$ ipython --no-banner

In [1]: import numpy as np

In [2]: import numpy.linalg as la

In [3]: np.set_printoptions(precision=1, suppress=True, linewidth=200, sign=" ")

In [4]: rd = lambda a: np.round(a, 1) + 0

In [5]: A = np.loadtxt("out5.csv", delimiter=",")

In [6]: A
Out[6]: 
array([[  7.5, -15.6,  -3.6,   5. ,  11.5],
       [ -0.8, -25.2,  -3.7, -22.6,   3.3],
       [ -1. , -17.1,   4. ,  -5. ,  -1. ],
       [-23.7,   6.4,  13.8,   0. , -21.7],
       [-19.6,   2.1,   4.9,   2. ,  -9.7],
       [  2.5,  -4.3,  -5.1, -15.6,   7. ],
       [-14.3,  15.8,  17.7,  20.5,  -8.8],
       [-19.5,  29.1,  -0.8,  25.9,  -6.3],
       [ 12.1,  -1.4, -11. ,   0. ,   7.4],
       [ -9.6,  44.7,  30.7,  25. , -13.7],
       [-14.4,  -8. ,  -5.8, -16.5,  -0.8],
       [  4.5,  17.8,  10.3,  -2.6,  -6.5],
       [-32. ,   9.4,  20.4,  -5.3, -26.6],
       [ 28.5,  -2.2,  -6.1, -13.1,   6.5],
       [  5.8,  12.3,   9.2,  20.2,  10.3]])

In [7]: Xc = (A - A.mean(axis=0)) / A.std(axis=0)

In [8]: np.argwhere(np.abs(Xc) > 2)
Out[8]: 
array([[  9,   1],
       [  9,   2],
       [ 12,   4],
       [ 13,   0]])

In [9]: rd(Xc.std(axis=0))
Out[9]: array([ 1.,  1.,  1.,  1.,  1.])

In [10]: b = la.lstsq(np.delete(Xc, 4, axis=1), Xc[:, 4])[0]

In [11]: rd(1 - np.var(Xc[:, 4] - np.delete(Xc, 4, axis=1) @ b))
Out[11]: np.float64(0.9)

In [12]: rd(b)
Out[12]: array([ 0.6, -0.4, -0.4,  0.4])

In [13]: arr = np.load("arr.npy")

In [14]: arr
Out[14]: 
array([[ 2,  2,  3,  0,  1,  1,  5,  0,  4,  5,  0,  1,  2],
       [ 5,  2,  5,  2,  1,  4,  5,  1,  3,  1,  4,  5,  3],
       [ 4,  2,  0,  2,  2,  1,  3,  1,  2,  2,  3,  1,  5],
       [ 4,  2,  2,  4,  4,  0,  3,  0,  4,  5,  5,  3,  1],
       [ 5,  0,  3,  5,  5,  5,  4,  3,  3,  4,  4,  5,  5],
       [ 1,  2,  0,  0,  0,  4,  2,  2,  1,  4,  4,  2,  5],
       [ 3,  2,  3,  3,  4,  2,  5,  0,  1,  4,  1,  5,  5],
       [ 4,  2,  5,  2,  2,  5,  1,  5,  5,  0,  5,  0,  5],
       [ 3,  0,  2,  5,  5,  2,  1,  5,  3,  3,  0,  3,  2],
       [ 5,  3,  0,  1,  3,  3,  2,  5,  1,  1,  2,  1,  3],
       [ 3,  3,  4,  1,  4,  0,  4,  3,  0,  5,  2,  1,  0],
       [ 0,  3,  2,  4,  5,  0,  3,  5,  1,  1,  0,  1,  1],
       [ 3,  0,  5,  1,  3,  1,  0,  2,  0,  3,  3,  2,  2]])

In [15]: q, Rm = la.qr(arr)

In [16]: rd(np.abs(np.diag(Rm)))
Out[16]: array([ 12.8,   5. ,   6.9,   6.4,   3.5,   5.3,   5. ,   3.3,   3.9,   4.3,   2.8,   1.3,   3.1])

In [17]: rd(abs(Rm[0, 0])), rd(la.norm(arr[:, 0]))
Out[17]: (np.float64(12.8), np.float64(12.8))

In [18]: rng = np.random.default_rng(3706)

In [19]: idx = rng.permutation(13)

In [20]: idx
Out[20]: array([  9,  11,   0,  12,   5,   8,   1,   6,   2,   3,   4,   7,  10])

In [21]: A2 = arr[idx][:, idx]

In [22]: np.diag(A2)
Out[22]: array([ 1,  1,  2,  2,  4,  3,  2,  5,  0,  4,  5,  5,  2])

In [23]: np.allclose(A2, arr)
Out[23]: False

In [24]: rd(np.sort(np.abs(la.eigvals(A2))))
Out[24]: array([  1.6,   1.6,   2.7,   2.7,   4.3,   4.3,   4.3,   4.3,   4.7,   4.7,   5.9,   5.9,  33.3])

In [25]: A2 = np.array([[0, -1],
    ...:     [-5, 4],
    ...:     [0, -4],
    ...:     [3, -4],
    ...:     [2, -3],
    ...:     [4, 5],
    ...:     [-5, 2],
    ...:     [-1, 1],
    ...:     [0, -3],
    ...:     [-1, -1],
    ...:     [3, -2],
    ...:     [4, 1],
    ...:     [-4, -3]])

In [26]: la.matrix_rank(arr @ A2)
Out[26]: np.int64(2)

In [27]: np.einsum("ij->j", arr)
Out[27]: array([ 42,  23,  34,  30,  39,  28,  38,  32,  28,  38,  33,  30,  39])

In [28]: np.einsum("ik,kj->ij", arr, A2)
Out[28]: 
array([[-38, -16],
       [  7, -19],
       [-21, -26],
       [ 13, -53],
       [ 30, -47],
       [-10,   5],
       [-11, -30],
       [  5, -38],
       [ 24, -44],
       [-12,   2],
       [-22, -20],
       [-14, -22],
       [ 17, -42]])

In [29]: arr[11] @ arr[5]
Out[29]: np.int64(34)

In [30]: rd(la.norm(arr[11] - arr[5]))
Out[30]: np.float64(10.7)

In [31]: rd(la.norm(arr, axis=0))
Out[31]: array([ 12.8,   7.4,  11.4,  10.3,  12.3,  10.1,  12. ,  11.3,   9.6,  12.2,  11.2,  10.3,  12.5])

In [32]: rd(la.norm(arr, 1)), rd(la.norm(arr, np.inf))
Out[32]: (np.float64(42.0), np.float64(51.0))

In [33]: rd(la.norm(arr, 2))
Out[33]: np.float64(34.7)

In [34]: Xc = A - A.mean(axis=0)

In [35]: evecs = la.svd(Xc)[2][:4]

In [36]: A2 = Xc - Xc @ evecs.T @ evecs

In [37]: la.norm(A2, axis=1).round(6).argmax()
Out[37]: np.int64(5)

In [38]: rd(np.cov(Xc @ evecs.T, rowvar=False))
Out[38]: 
array([[ 694. ,    0. ,    0. ,    0. ],
       [   0. ,  274.9,    0. ,    0. ],
       [   0. ,    0. ,   79.8,    0. ],
       [   0. ,    0. ,    0. ,   45.2]])

In [39]: X = np.load("mat.npy")

In [40]: X
Out[40]: 
array([[ 4,  3,  0,  0,  0,  0],
       [-5,  4,  0,  0,  0,  0],
       [ 4,  5,  0,  0,  0,  0],
       [ 0,  0,  4,  3,  0,  0],
       [ 0,  0, -5,  4,  0,  0],
       [ 0,  0,  4,  5,  0,  0],
       [ 0,  0,  0,  0,  4,  3],
       [ 0,  0,  0,  0, -5,  4],
       [ 0,  0,  0,  0,  4,  5]])

In [41]: A2 = X + rng.integers(-2, 3, (9, 3)) @ rng.integers(-2, 3, (3, 6))

In [42]: A2
Out[42]: 
array([[ 4,  0, -1, -1,  2, -1],
       [-5,  6, -2,  2,  0, -2],
       [ 3,  8,  5,  1, -4,  4],
       [ 3, -2,  2, -3,  2,  1],
       [-2,  3, -4,  9, -2, -1],
       [ 3,  2, -2,  3,  2, -3],
       [-2, -3,  7, -1,  2,  8],
       [ 0, -2,  2, -2, -5,  6],
       [-3, -1,  9,  1,  0, 11]])

In [43]: rd(la.svd(A2 - X, compute_uv=False))
Out[43]: array([ 19.1,  11.3,   5.3,   0. ,   0. ,   0. ])

In [44]: vec = np.array([5, 0, 2, 0, 2, 2])

In [45]: target = X @ vec

In [46]: rd(la.lstsq(X, target)[0])
Out[46]: array([ 5.,  0.,  2.,  0.,  2.,  2.])

In [47]: target
Out[47]: array([ 20, -25,  20,   8, -10,   8,  14,  -2,  18])

In [48]: rd(la.pinv(X) @ X)
Out[48]: 
array([[ 1.,  0.,  0.,  0.,  0.,  0.],
       [ 0.,  1.,  0.,  0.,  0.,  0.],
       [ 0.,  0.,  1.,  0.,  0.,  0.],
       [ 0.,  0.,  0.,  1.,  0.,  0.],
       [ 0.,  0.,  0.,  0.,  1.,  0.],
       [ 0.,  0.,  0.,  0.,  0.,  1.]])

In [49]: target = target + 0.1 * rng.normal(size=9)

In [50]: rd(target)
Out[50]: array([ 19.9, -25. ,  19.9,   8. , -10.1,   8.1,  14. ,  -2. ,  18.1])

In [51]: b, *_ = la.lstsq(X, target)

In [52]: b.round()
Out[52]: array([ 5., -0.,  2., -0.,  2.,  2.])

In [53]: [round(float(la.norm(la.solve(X.T @ X + lam * np.eye(6), X.T @ target))), 2) for lam in (0, 1, 10, 100)]
Out[53]: [6.08, 5.98, 5.17, 2.25]

In [54]: rd(la.norm(target - X @ b))
Out[54]: np.float64(0.1)

In [55]: rd(b)
Out[55]: array([ 5.,  0.,  2.,  0.,  2.,  2.])
